In [1]: import numpy as np

In [2]: np.set_printoptions(suppress=True, linewidth=140)

In [3]: rnd = lambda a: np.round(a, 1) + 0

In [4]: out = np.array([[5, 3, 0], [4, 2, 0], [3, 0, 4]])

In [5]: basis = np.array([[0]])

In [6]: A = np.block([[out, np.zeros((3, 1))], [np.zeros((1, 3)), basis]])

In [7]: A
Out[7]: 
array([[5., 3., 0., 0.],
       [4., 2., 0., 0.],
       [3., 0., 4., 0.],
       [0., 0., 0., 0.]])

In [8]: x0 = np.array([1, 9, 4, 5])

In [9]: a = np.maximum(A @ x0, 0)

In [10]: print(np.maximum(A @ (3 * x0), 0))
[96. 66. 57.  0.]

In [11]: print(A.T @ a)
[305. 140.  76.   0.]

In [12]: a
Out[12]: array([32., 22., 19.,  0.])

In [13]: rank = np.linalg.matrix_rank(A)

In [14]: rank
Out[14]: np.int64(3)

In [15]: ns = np.linalg.svd(A)[2][rank:].T

In [16]: [int(np.linalg.matrix_rank(A[:, :j + 1])) for j in range(4)]
Out[16]: [1, 2, 3, 3]

In [17]: ns[:, 0] / ns[np.abs(ns[:, 0]).round(6).argmax(), 0]
Out[17]: array([0., 0., 0., 1.])

In [18]: np.allclose(A @ ns, 0)
Out[18]: True

In [19]: ns @ ns.T
Out[19]: 
array([[0., 0., 0., 0.],
       [0., 0., 0., 0.],
       [0., 0., 0., 0.],
       [0., 0., 0., 1.]])

In [20]: ns.shape
Out[20]: (4, 1)

In [21]: [int(np.linalg.matrix_rank(np.delete(A, i, axis=0))) for i in range(4)]
Out[21]: [2, 2, 2, 3]

In [22]: m1 = np.load("arr.npy")

In [23]: m1
Out[23]: 
array([[ 1, -1],
       [ 1,  1]])

In [24]: np.kron(np.eye(2, dtype=int), m1)
Out[24]: 
array([[ 1, -1,  0,  0],
       [ 1,  1,  0,  0],
       [ 0,  0,  1, -1],
       [ 0,  0,  1,  1]])

In [25]: print(np.einsum("ii->", m1))
2

In [26]: np.einsum("ij,ji->", m1, m1)
Out[26]: np.int64(0)
